% python3 -q
>>> import numpy as np
>>> from numpy import linalg as LA
>>> np.set_printoptions(suppress=True, linewidth=140)
>>> rd = lambda a: np.round(a, 3) + 0
>>> B = np.array([[-2, -4], [1, 1]])
>>> W2 = np.array([[2, 1], [0, -3]])
>>> F = np.kron(B, W2)
>>> print(F)
[[-4 -2 -8 -4]
 [ 0  6  0 12]
 [ 2  1  2  1]
 [ 0 -3  0 -3]]
>>> x0 = np.array([-3, 2, -3, 1])
>>> rhs = F @ x0
>>> b, lr = np.zeros(4), 1 / LA.norm(F, 2) ** 2
>>> for i in range(15):
...     b -= lr * F.T @ (F @ b - rhs)
...     if i % 5 == 0: print(i, round(LA.norm(F @ b - rhs), 3))
... 
0 25.893
5 4.112
10 1.72
>>> print(rd(b))
[-1.935  0.963 -3.555  1.55 ]
>>> rng = np.random.default_rng(692)
>>> idx = rng.permutation(4)
>>> print(idx)
[2 1 0 3]
>>> B = F[idx][:, idx]
>>> print(rd(np.sort(np.abs(LA.eigvals(B)))))
[2.828 2.828 4.243 4.243]
>>> print(np.trace(B))
1
>>> print(B)
[[ 2  1  2  1]
 [ 0  6  0 12]
 [-8 -2 -4 -4]
 [ 0 -3  0 -3]]
>>> print(np.allclose(B, F))
False
>>> print(np.diag(B))
[ 2  6 -4 -3]
>>> m1 = np.loadtxt("block18.csv", delimiter=",")
>>> print(m1)
[[ 1.  0.  0.  0.  0.  0.  0.  0.  0.]
 [-2.  3.  0.  0.  0.  0.  0.  0.  0.]
 [ 3. -2.  0.  0.  0.  0.  0.  0.  0.]
 [ 1.  3.  0.  1.  0.  0.  0.  0.  0.]
 [ 3. -3. -1.  1. -1.  0.  0.  0.  0.]
 [-2. -3. -1.  3.  3. -1.  0.  0.  0.]
 [ 1.  0. -3. -1.  3.  1. -3.  0.  0.]
 [ 0.  2.  3. -3.  1. -2. -1.  1.  0.]
 [ 1. -3. -3. -1.  0.  2.  2.  1. -2.]]
>>> # rows and columns are dependent
>>> w1 = np.array([[0, 3, -1, -1, -1, 0],
...     [-3, -2, -2, 2, 3, -3],
...     [3, 0, -1, 0, 3, 3],
...     [1, 2, 1, 0, 1, -1],
...     [-2, -1, 2, -3, 2, 3],
...     [3, 2, -1, -3, -2, -1],
...     [0, 0, 3, -3, -2, -3],
...     [-3, -2, 2, 2, 0, 3],
...     [1, 0, -2, 2, 0, 1]])
>>> b = np.array([0, 3, 2, 3, 0, 2])
>>> H = np.maximum(m1 @ w1 + b, 0)
>>> print(rd((H > 0).mean(axis=0)))
[0.222 0.778 0.556 0.444 0.444 0.667]
>>> W2 = np.array([[2, -1, 3],
...     [-2, -2, -2],
...     [3, -3, -2],
...     [2, -2, 0],
...     [-2, -2, 0],
...     [2, 1, 2]])
>>> print((H @ W2).round(6).argmax(axis=1))
[0 0 0 2 0 0 0 2 0]
>>> U, sig, VT = LA.svd(m1)
>>> print(np.argmax(sig[:-1] / (sig[1:] + 1e-6)) + 1)
8
>>> B = U[:, :8] @ np.diag(sig[:8]) @ VT[:8]
>>> print(rd(LA.norm(m1 - B, 2)), rd(sig[8]))
0.0 0.0
>>> print(rd(np.abs(m1 - B).max()))
0.0
>>> print(LA.matrix_rank(B))
8
>>> print([round(float(x), 3) for x in LA.svd(m1, compute_uv=False)[:3]])
[8.902, 5.937, 5.375]
>>> print(rd(LA.norm(m1, 2) / LA.norm(m1)))
0.656
>>> print(LA.cond(m1) > 100)
True
>>> J = np.load("sample2.npy")
>>> print(rd(J))
[[ 0.998 -0.021  0.008 -0.015 -0.008  0.031 -0.025  0.005 -0.008  0.028]
 [-0.021  0.721  0.107 -0.193 -0.107  0.408 -0.322  0.064 -0.107  0.365]
 [ 0.008  0.107  0.959  0.074  0.041 -0.157  0.124 -0.025  0.041 -0.14 ]
 [-0.015 -0.193  0.074  0.866 -0.074  0.283 -0.223  0.045 -0.074  0.253]
 [-0.008 -0.107  0.041 -0.074  0.959  0.157 -0.124  0.025 -0.041  0.14 ]
 [ 0.031  0.408 -0.157  0.283  0.157  0.403  0.471 -0.094  0.157 -0.534]
 [-0.025 -0.322  0.124 -0.223 -0.124  0.471  0.628  0.074 -0.124  0.421]
 [ 0.005  0.064 -0.025  0.045  0.025 -0.094  0.074  0.985  0.025 -0.084]
 [-0.008 -0.107  0.041 -0.074 -0.041  0.157 -0.124  0.025  0.959  0.14 ]
 [ 0.028  0.365 -0.14   0.253  0.14  -0.534  0.421 -0.084  0.14   0.522]]
>>> # keeps lengths
>>> U, sig, VT = LA.svd(J, full_matrices=False)
>>> print(rd(np.sqrt((sig ** 2).sum())), rd(LA.norm(J)))
3.162 3.162
>>> print(np.allclose(U * sig @ VT, J))
True
>>> print(rd(U.T @ J @ VT.T))
[[1. 0. 0. 0. 0. 0. 0. 0. 0. 0.]
 [0. 1. 0. 0. 0. 0. 0. 0. 0. 0.]
 [0. 0. 1. 0. 0. 0. 0. 0. 0. 0.]
 [0. 0. 0. 1. 0. 0. 0. 0. 0. 0.]
 [0. 0. 0. 0. 1. 0. 0. 0. 0. 0.]
 [0. 0. 0. 0. 0. 1. 0. 0. 0. 0.]
 [0. 0. 0. 0. 0. 0. 1. 0. 0. 0.]
 [0. 0. 0. 0. 0. 0. 0. 1. 0. 0.]
 [0. 0. 0. 0. 0. 0. 0. 0. 1. 0.]
 [0. 0. 0. 0. 0. 0. 0. 0. 0. 1.]]
>>> print((sig > 1e-8).sum())
10
>>> print(rd(np.cumsum(sig ** 2) / np.sum(sig ** 2)))
[0.1 0.2 0.3 0.4 0.5 0.6 0.7 0.8 0.9 1. ]
